In [1]: import numpy as np

In [2]: from numpy import linalg as LA

In [3]: np.set_printoptions(precision=1, suppress=True, linewidth=120)

In [4]: cent = np.sign(np.array([[-3, 0, -2, -2], [-2, 3, -1, -2], [2, -3, 3, 2], [-2, -2, 1, -3]]))

In [5]: out = (np.tril(cent, -1) + np.eye(4)) @ (np.triu(cent, 1) + np.eye(4))

In [6]: evals = np.array([-1, -3, 1, 0])

In [7]: feats = np.rint(out * evals @ LA.inv(out)) + 0

In [8]: print(feats)
[[ 1. -2. -3.  1.]
 [-2. -5. -2.  0.]
 [ 0.  6.  4. -1.]
 [-2. 10. 10. -3.]]

In [9]: U, sigma, Vt = LA.svd(feats)

In [10]: print(np.argmax(sigma[:-1] / (sigma[1:] + 1e-6)) + 1)
3

In [11]: out = U[:, :3] @ np.diag(sigma[:3]) @ Vt[:3]

In [12]: print(out.round(1) + 0)
[[ 1. -2. -3.  1.]
 [-2. -5. -2.  0.]
 [ 0.  6.  4. -1.]
 [-2. 10. 10. -3.]]

In [13]: print(LA.matrix_rank(feats, rtol=0.05))
2

In [14]: print(np.einsum("ii->", feats))
-3.0

In [15]: print(np.round(LA.det(feats.T), 1))
-0.0

In [16]: print(LA.matrix_rank(feats, rtol=0.1))
2

In [17]: print([round(float(x), 1) for x in LA.svd(feats, compute_uv=False)[:3]])
[17.3, 3.8, 0.5]

In [18]: J = np.load("dump.npy")

In [19]: print(J.round(1) + 0)
[[ 0.6  0.4 -0.4  0.1  0.4 -0.4  0.1 -0.1]
 [ 0.4  0.6  0.4 -0.1 -0.4  0.4 -0.1  0.1]
 [-0.4  0.4  0.6  0.1  0.4 -0.4  0.1 -0.1]
 [ 0.1 -0.1  0.1  1.  -0.1  0.1  0.   0. ]
 [ 0.4 -0.4  0.4 -0.1  0.6  0.4 -0.1  0.1]
 [-0.4  0.4 -0.4  0.1  0.4  0.6  0.1 -0.1]
 [ 0.1 -0.1  0.1  0.  -0.1  0.1  1.   0. ]
 [-0.1  0.1 -0.1  0.   0.1 -0.1  0.   1. ]]

In [20]: x0 = np.array([2, 0, 0, -3, 1, -1, -1, -1])

In [21]: print(np.round(LA.inv(J), 1) + 0)
[[ 0.6  0.4 -0.4  0.1  0.4 -0.4  0.1 -0.1]
 [ 0.4  0.6  0.4 -0.1 -0.4  0.4 -0.1  0.1]
 [-0.4  0.4  0.6  0.1  0.4 -0.4  0.1 -0.1]
 [ 0.1 -0.1  0.1  1.  -0.1  0.1  0.   0. ]
 [ 0.4 -0.4  0.4 -0.1  0.6  0.4 -0.1  0.1]
 [-0.4  0.4 -0.4  0.1  0.4  0.6  0.1 -0.1]
 [ 0.1 -0.1  0.1  0.  -0.1  0.1  1.   0. ]
 [-0.1  0.1 -0.1  0.   0.1 -0.1  0.   1. ]]

In [22]: print(np.abs(LA.eigvals(J)))
[1. 1. 1. 1. 1. 1. 1. 1.]

In [23]: print(J.T @ (J @ x0))
[ 2.  0.  0. -3.  1. -1. -1. -1.]

In [24]: print([p for p in range(1, 25) if np.allclose(LA.matrix_power(J, p), np.eye(8))])
[2, 4, 6, 8, 10, 12, 14, 16, 18, 20, 22, 24]
